% python3 -q
>>> import numpy as np
>>> import numpy.linalg as la
>>> np.set_printoptions(suppress=True, linewidth=120)
>>> arr = np.load("layer11.npy")
>>> print(arr)
[[-1.3    0.9    0.6    0.2   -1.5    0.    -0.5   -0.3    0.6    0.4    1.3  ]
 [-0.8   -0.6   -0.1   -1.1    2.7   -0.4    0.8    0.7   -1.3   -0.9    0.4  ]
 [ 0.699 -0.258  0.426  0.409  1.077  0.937  0.028  1.034  0.054  1.43  -1.049]
 [-0.1   -1.4    0.4   -1.    -0.3    1.4   -0.5    1.6    0.1   -0.9    1.2  ]
 [ 0.6   -0.4    0.4    0.3    0.9    0.9    0.     0.9    0.1    1.5   -1.   ]
 [ 0.8    0.6    0.5   -1.3   -0.3   -0.1    0.1    0.6    0.    -0.3    0.6  ]
 [ 2.1    0.8    1.5    0.5   -0.6    1.3   -1.1    0.7    0.4    0.7    1.1  ]
 [-2.6   -0.1    1.3    0.6   -1.1   -1.7   -0.9   -0.3   -0.5   -1.6   -0.4  ]
 [ 2.3   -0.2    2.6    0.6   -0.7   -1.2   -0.3    0.6    0.9    1.1    1.2  ]
 [ 0.5   -0.2   -0.9    0.3   -0.1   -0.5    1.2   -0.1    0.2   -1.3   -1.2  ]
 [-0.3    1.3    0.6   -1.4   -1.4    1.1   -1.    -0.3   -0.9    0.8   -0.2  ]]
>>> A2 = la.inv(arr)
>>> print(np.round(la.det(arr) * la.det(A2), 3))
1.0
>>> round(la.cond(arr), 3)
np.float64(182.416)
>>> np.round(arr @ A2, 3) + 0
array([[1., 0., 0., 0., 0., 0., 0., 0., 0., 0., 0.],
       [0., 1., 0., 0., 0., 0., 0., 0., 0., 0., 0.],
       [0., 0., 1., 0., 0., 0., 0., 0., 0., 0., 0.],
       [0., 0., 0., 1., 0., 0., 0., 0., 0., 0., 0.],
       [0., 0., 0., 0., 1., 0., 0., 0., 0., 0., 0.],
       [0., 0., 0., 0., 0., 1., 0., 0., 0., 0., 0.],
       [0., 0., 0., 0., 0., 0., 1., 0., 0., 0., 0.],
       [0., 0., 0., 0., 0., 0., 0., 1., 0., 0., 0.],
       [0., 0., 0., 0., 0., 0., 0., 0., 1., 0., 0.],
       [0., 0., 0., 0., 0., 0., 0., 0., 0., 1., 0.],
       [0., 0., 0., 0., 0., 0., 0., 0., 0., 0., 1.]])
>>> round(la.slogdet(arr)[0], 3)
np.float64(-1.0)
>>> blk = np.stack([arr, 3 * arr, arr[::-1]])
>>> la.matrix_rank(blk.reshape(3, -1))
np.int64(2)
>>> la.matrix_rank(blk)
array([11, 11, 11])
>>> np.round(la.norm(blk, axis=(1, 2)), 3)
array([10.632, 31.897, 10.632])
>>> (blk @ arr.T).shape
(3, 11, 11)
>>> W = np.array([[8, -8, 7, 4],
...     [7, -9, 4, -7],
...     [1, -3, 9, -2],
...     [0, 8, 9, 2],
...     [-5, 2, 3, -7],
...     [0, -7, 8, 2],
...     [-5, 8, -2, 4],
...     [-8, -5, 4, -5],
...     [9, 1, 8, -3],
...     [-4, -5, 1, 7],
...     [7, 5, -9, -7]])
>>> coef = np.array([-2, 6, 4, 2])
>>> H = np.maximum(arr @ W + coef, 0)
>>> print(la.matrix_rank(H))
4
>>> (H > 0).astype(int)
array([[1, 1, 0, 0],
       [0, 1, 0, 0],
       [0, 0, 1, 1],
       [0, 0, 0, 0],
       [0, 0, 1, 1],
       [1, 0, 0, 0],
       [1, 0, 1, 0],
       [0, 1, 0, 0],
       [1, 0, 1, 1],
       [0, 1, 1, 1],
       [1, 0, 1, 1]])
>>> cent = np.array([[0, 2, 0], [3, 1, 2], [1, 1, 3], [2, 2, 0]])
>>> W @ cent
array([[ -9,  23,   5],
       [-37,  -5,  -6],
       [ -4,   4,  21],
       [ 37,  21,  43],
       [ -5, -19,  13],
       [ -9,   5,  10],
       [ 30,   4,  10],
       [-21, -27,   2],
       [  5,  21,  26],
       [  0,   2,  -7],
       [ -8,  -4, -17]])
>>> (H @ cent).round(6).argmax(axis=1)
array([1, 0, 2, 0, 2, 1, 2, 0, 2, 0, 1])
>>> vec = np.array([1, -2, -2, 1, 0, 2, -2, -1, 1, -1, -2])
>>> h1 = np.maximum(arr @ vec, 0)
>>> np.round(np.maximum(arr @ (3 * vec), 0), 3)
array([ 0.   ,  0.   ,  6.834,  5.1  ,  7.2  ,  0.   ,  0.   ,  0.   ,  0.   , 10.8  ,  0.   ])
>>> print(np.round(arr.T @ h1, 3))
[ 4.662 -4.648 -0.63   1.032  3.743  4.874  3.534  6.875  1.253  0.648 -7.07 ]
>>> arr * (h1 > 1e-9)[:, None]
array([[-0.   ,  0.   ,  0.   ,  0.   , -0.   ,  0.   , -0.   , -0.   ,  0.   ,  0.   ,  0.   ],
       [-0.   , -0.   , -0.   , -0.   ,  0.   , -0.   ,  0.   ,  0.   , -0.   , -0.   ,  0.   ],
       [ 0.699, -0.258,  0.426,  0.409,  1.077,  0.937,  0.028,  1.034,  0.054,  1.43 , -1.049],
       [-0.1  , -1.4  ,  0.4  , -1.   , -0.3  ,  1.4  , -0.5  ,  1.6  ,  0.1  , -0.9  ,  1.2  ],
       [ 0.6  , -0.4  ,  0.4  ,  0.3  ,  0.9  ,  0.9  ,  0.   ,  0.9  ,  0.1  ,  1.5  , -1.   ],
       [ 0.   ,  0.   ,  0.   , -0.   , -0.   , -0.   ,  0.   ,  0.   ,  0.   , -0.   ,  0.   ],
       [ 0.   ,  0.   ,  0.   ,  0.   , -0.   ,  0.   , -0.   ,  0.   ,  0.   ,  0.   ,  0.   ],
       [-0.   , -0.   ,  0.   ,  0.   , -0.   , -0.   , -0.   , -0.   , -0.   , -0.   , -0.   ],
       [ 0.   , -0.   ,  0.   ,  0.   , -0.   , -0.   , -0.   ,  0.   ,  0.   ,  0.   ,  0.   ],
       [ 0.5  , -0.2  , -0.9  ,  0.3  , -0.1  , -0.5  ,  1.2  , -0.1  ,  0.2  , -1.3  , -1.2  ],
       [-0.   ,  0.   ,  0.   , -0.   , -0.   ,  0.   , -0.   , -0.   , -0.   ,  0.   , -0.   ]])
>>> np.flatnonzero(h1 > 1e-9)
array([2, 3, 4, 9])
>>> J = np.load("x.npy")
>>> J
array([[-3, -3, -3, -3],
       [ 1, -2,  1, -2],
       [-6, -6,  9,  9],
       [ 2, -4, -3,  6]])
>>> np.round(la.det(J.T), 3)
np.float64(2025.0)
>>> vec = np.array([2, 2, -2, -2])
>>> h1 = np.maximum(J @ vec, 0)
>>> np.flatnonzero(h1 > 1e-9)
array([], dtype=int64)
>>> np.round(np.tanh(J @ vec), 3)
array([ 0.,  0., -1., -1.])
>>> J.T @ h1
array([0, 0, 0, 0])
>>> np.round(la.svd(J, compute_uv=False), 3)
array([15.628,  7.538,  5.97 ,  2.879])
>>> la.matrix_rank(J)
np.int64(4)
>>> print(J.shape)
(4, 4)
>>> J.sum(axis=1)
array([-12,  -2,   6,   1])
>>> np.abs(J).max()
np.int64(9)
>>> A2 = np.array([[2, 1, 2], [2, 1, 2], [2, 0, 2], [1, 3, 0]])
>>> np.einsum("ik,kj->ji", J, A2)
array([[-21,  -2,   3,  -4],
       [-15,  -7,  15,  16],
       [-18,   0,  -6, -10]])
>>> la.matrix_rank(np.vstack([J, A2.T]))
np.int64(4)
>>> J @ A2
array([[-21, -15, -18],
       [ -2,  -7,   0],
       [  3,  15,  -6],
       [ -4,  16, -10]])
>>> X = np.load("dump.npy")
>>> X
array([[ 20,   8,  20,  35,  14,  35],
       [  4,   0,  20,   7,   0,  35],
       [ 20,   8,  16,  35,  14,  28],
       [-20,  -8, -20,  30,  12,  30],
       [ -4,   0, -20,   6,   0,  30],
       [-20,  -8, -16,  30,  12,  24]])
>>> [round(float(x), 3) for x in la.svd(X, compute_uv=False)[:3]]
[99.336, 60.556, 28.188]
>>> la.matrix_rank(X, rtol=0.1)
np.int64(4)
>>> round(la.norm(X, 2) / la.norm(X), 3)
np.float64(0.821)
>>> la.cond(X) > 100
np.True_
>>> r0 = np.array([4, 6, -2, 0, -8, 2])
>>> A2 = X + np.outer(r0, np.eye(6)[0])
>>> A2
array([[ 24.,   8.,  20.,  35.,  14.,  35.],
       [ 10.,   0.,  20.,   7.,   0.,  35.],
       [ 18.,   8.,  16.,  35.,  14.,  28.],
       [-20.,  -8., -20.,  30.,  12.,  30.],
       [-12.,   0., -20.,   6.,   0.,  30.],
       [-18.,  -8., -16.,  30.,  12.,  24.]])
>>> la.matrix_rank(A2 - X)
np.int64(1)
>>> vec = np.array([-3, 2, -3, 1, -3, 0])
>>> target = A2 @ vec
>>> target
array([-123.,  -83.,  -93.,   98.,  102.,   80.])
>>> np.round(la.solve(A2, target), 3) + 0
array([-3.,  2., -3.,  1., -3.,  0.])
>>> np.round(la.solve(A2.T, A2[3]), 3) + 0
array([0., 0., 0., 1., 0., 0.])
>>> np.round(la.solve(A2, A2[:, 5]), 3) + 0
array([0., 0., 0., 0., 0., 1.])
>>> np.round(la.solve(A2, target + A2[:, 2]), 3) + 0
array([-3.,  2., -2.,  1., -3.,  0.])
>>> A2 = X / la.norm(X, axis=1, keepdims=True)
>>> C2 = A2 @ A2.T
>>> (np.abs(C2) > 0.9).astype(int)
array([[1, 0, 1, 0, 0, 0],
       [0, 1, 0, 0, 0, 0],
       [1, 0, 1, 0, 0, 0],
       [0, 0, 0, 1, 0, 1],
       [0, 0, 0, 0, 1, 0],
       [0, 0, 0, 1, 0, 1]])
>>> round(np.degrees(np.arccos(np.clip(C2[1, 4], -1, 1))), 3)
np.float64(63.435)
>>> print((C2 - 2 * np.eye(6)).round(6).argmax(axis=1))
[2 0 0 5 3 3]
>>> print(np.argwhere(np.triu(np.abs(C2) > 0.95, 1)))
[[0 2]
 [3 5]]
>>> np.round(la.norm(A2, axis=1), 3)
array([1., 1., 1., 1., 1., 1.])
>>> q, r_ = la.qr(arr)
>>> np.round(q.T @ q, 3) + 0
array([[1., 0., 0., 0., 0., 0., 0., 0., 0., 0., 0.],
       [0., 1., 0., 0., 0., 0., 0., 0., 0., 0., 0.],
       [0., 0., 1., 0., 0., 0., 0., 0., 0., 0., 0.],
       [0., 0., 0., 1., 0., 0., 0., 0., 0., 0., 0.],
       [0., 0., 0., 0., 1., 0., 0., 0., 0., 0., 0.],
       [0., 0., 0., 0., 0., 1., 0., 0., 0., 0., 0.],
       [0., 0., 0., 0., 0., 0., 1., 0., 0., 0., 0.],
       [0., 0., 0., 0., 0., 0., 0., 1., 0., 0., 0.],
       [0., 0., 0., 0., 0., 0., 0., 0., 1., 0., 0.],
       [0., 0., 0., 0., 0., 0., 0., 0., 0., 1., 0.],
       [0., 0., 0., 0., 0., 0., 0., 0., 0., 0., 1.]])
>>> np.round(np.trace(q @ q.T), 3)
np.float64(11.0)
>>> F = np.diag(np.array([1, -2, 2, 2, 3, -3, 2, -1, -3]))
>>> print(F)
[[ 1  0  0  0  0  0  0  0  0]
 [ 0 -2  0  0  0  0  0  0  0]
 [ 0  0  2  0  0  0  0  0  0]
 [ 0  0  0  2  0  0  0  0  0]
 [ 0  0  0  0  3  0  0  0  0]
 [ 0  0  0  0  0 -3  0  0  0]
 [ 0  0  0  0  0  0  2  0  0]
 [ 0  0  0  0  0  0  0 -1  0]
 [ 0  0  0  0  0  0  0  0 -3]]
>>> print(np.round(np.sort(la.eigvals(F).real), 3))
[-3. -3. -2. -1.  1.  2.  2.  2.  3.]
>>> F @ F
array([[1, 0, 0, 0, 0, 0, 0, 0, 0],
       [0, 4, 0, 0, 0, 0, 0, 0, 0],
       [0, 0, 4, 0, 0, 0, 0, 0, 0],
       [0, 0, 0, 4, 0, 0, 0, 0, 0],
       [0, 0, 0, 0, 9, 0, 0, 0, 0],
       [0, 0, 0, 0, 0, 9, 0, 0, 0],
       [0, 0, 0, 0, 0, 0, 4, 0, 0],
       [0, 0, 0, 0, 0, 0, 0, 1, 0],
       [0, 0, 0, 0, 0, 0, 0, 0, 9]])
>>> (la.matrix_power((F != 0) + (F.T != 0) + np.eye(9), 9) > 0).astype(int)
array([[1, 0, 0, 0, 0, 0, 0, 0, 0],
       [0, 1, 0, 0, 0, 0, 0, 0, 0],
       [0, 0, 1, 0, 0, 0, 0, 0, 0],
       [0, 0, 0, 1, 0, 0, 0, 0, 0],
       [0, 0, 0, 0, 1, 0, 0, 0, 0],
       [0, 0, 0, 0, 0, 1, 0, 0, 0],
       [0, 0, 0, 0, 0, 0, 1, 0, 0],
       [0, 0, 0, 0, 0, 0, 0, 1, 0],
       [0, 0, 0, 0, 0, 0, 0, 0, 1]])
>>> rng = np.random.default_rng(541)
>>> idx = rng.permutation(9)
>>> idx
array([1, 4, 0, 8, 2, 5, 6, 3, 7])
>>> A2 = F[idx][:, idx]
>>> np.round(np.sort(np.abs(la.eigvals(A2))), 3)
array([1., 1., 2., 2., 2., 2., 3., 3., 3.])
>>> print(A2)
[[-2  0  0  0  0  0  0  0  0]
 [ 0  3  0  0  0  0  0  0  0]
 [ 0  0  1  0  0  0  0  0  0]
 [ 0  0  0 -3  0  0  0  0  0]
 [ 0  0  0  0  2  0  0  0  0]
 [ 0  0  0  0  0 -3  0  0  0]
 [ 0  0  0  0  0  0  2  0  0]
 [ 0  0  0  0  0  0  0  2  0]
 [ 0  0  0  0  0  0  0  0 -1]]
>>> np.round(la.det(A2), 3), np.round(la.det(F[idx]), 3)
(np.float64(432.0), np.float64(-432.0))
>>> np.trace(A2)
np.int64(1)
>>> vec = np.array([3, 2, -1, -3, -5, 5, 4, 3, 4])
>>> target = F @ vec
>>> target
array([  3,  -4,  -2,  -6, -15, -15,   8,  -3, -12])
>>> print(np.round(la.solve(F, target), 3))
[ 3.  2. -1. -3. -5.  5.  4.  3.  4.]
>>> r0 = np.array([0, 1, 2, 1, 0])
>>> K = np.outer(rng.normal(size=37), r0) + 0.3 * rng.normal(size=(37, 5))
>>> print(K.round(3))
[[ 0.088  1.902  3.493  1.645 -0.445]
 [ 0.101  1.218  1.959  1.521  0.304]
 [-0.367 -1.063 -1.99  -1.491 -0.193]
 [-0.522  0.282  0.336  0.003  0.146]
 [ 0.5    0.449  0.174  0.319 -0.112]
 [ 0.033 -0.648 -1.925 -1.337  0.218]
 [-0.335 -0.817 -0.096 -0.068 -0.002]
 [-0.243  1.178  3.137  1.591  0.556]
 [-0.647 -0.954 -0.956 -0.772 -0.156]
 [-0.244 -0.2   -1.109 -0.281 -0.095]
 [-0.287  2.083  4.247  2.234  0.368]
 [-0.705 -0.09  -0.829 -0.41   0.269]
 [-0.197 -1.284 -3.019 -1.233 -0.435]
 [ 0.153 -0.644 -1.163 -1.22   0.654]
 [ 0.151 -2.627 -5.423 -2.464 -0.029]
 [ 0.155 -1.049 -2.517 -1.179 -0.193]
 [-0.424  1.04   1.773  0.404 -0.354]
 [-0.201  1.089  1.925  0.778  0.088]
 [-0.07   2.221  4.753  2.584  0.075]
 [-0.026 -0.087 -0.57  -0.404 -0.044]
 [-0.204 -0.472  0.944 -0.046 -0.155]
 [-0.927 -1.069 -2.28  -1.347  0.039]
 [-0.306  0.194  1.227  0.687 -0.459]
 [-0.099  0.757  0.641  0.932 -0.028]
 [ 0.117 -1.374 -3.389 -1.041  0.765]
 [-0.006  0.27   1.158  0.617 -0.122]
 [ 0.419 -0.821 -1.955 -1.562 -0.273]
 [-0.217 -1.113 -2.12  -1.364  0.244]
 [ 0.321 -1.365 -2.648 -1.483 -0.72 ]
 [-0.472 -0.756 -0.639 -0.251 -0.024]
 [-0.047 -0.499 -0.079 -0.403 -0.309]
 [ 0.394  0.359 -0.675  0.3    0.214]
 [ 0.439 -1.977 -2.413 -1.958 -0.032]
 [ 0.281 -0.158 -0.188 -0.827  0.266]
 [-0.134  0.272 -0.18   0.392  0.448]
 [-0.204  0.137  0.358  0.075 -0.288]
 [-0.514  0.07  -0.602  0.01   0.277]]
>>> idx = K[:, 3] > np.median(K[:, 3])
>>> r0 = K[idx].mean(axis=0) - K[~idx].mean(axis=0)
>>> r0.round(3)
array([-0.043,  1.615,  3.218,  1.883,  0.031])
>>> ((K - K.mean(axis=0)) @ r0 > 0).astype(int)
array([1, 1, 0, 1, 1, 0, 0, 1, 0, 0, 1, 0, 0, 0, 0, 0, 1, 1, 1, 0, 1, 0, 1, 1, 0, 1, 0, 0, 0, 0, 0, 1, 0, 0, 1, 1, 0])
>>> idx.astype(int)
array([1, 1, 0, 1, 1, 0, 1, 1, 0, 0, 1, 0, 0, 0, 0, 0, 1, 1, 1, 0, 1, 0, 1, 1, 0, 1, 0, 0, 0, 0, 0, 1, 0, 0, 1, 1, 1])
>>> round((((K - K.mean(axis=0)) @ r0 > 0) == idx).mean(), 3)
np.float64(0.946)
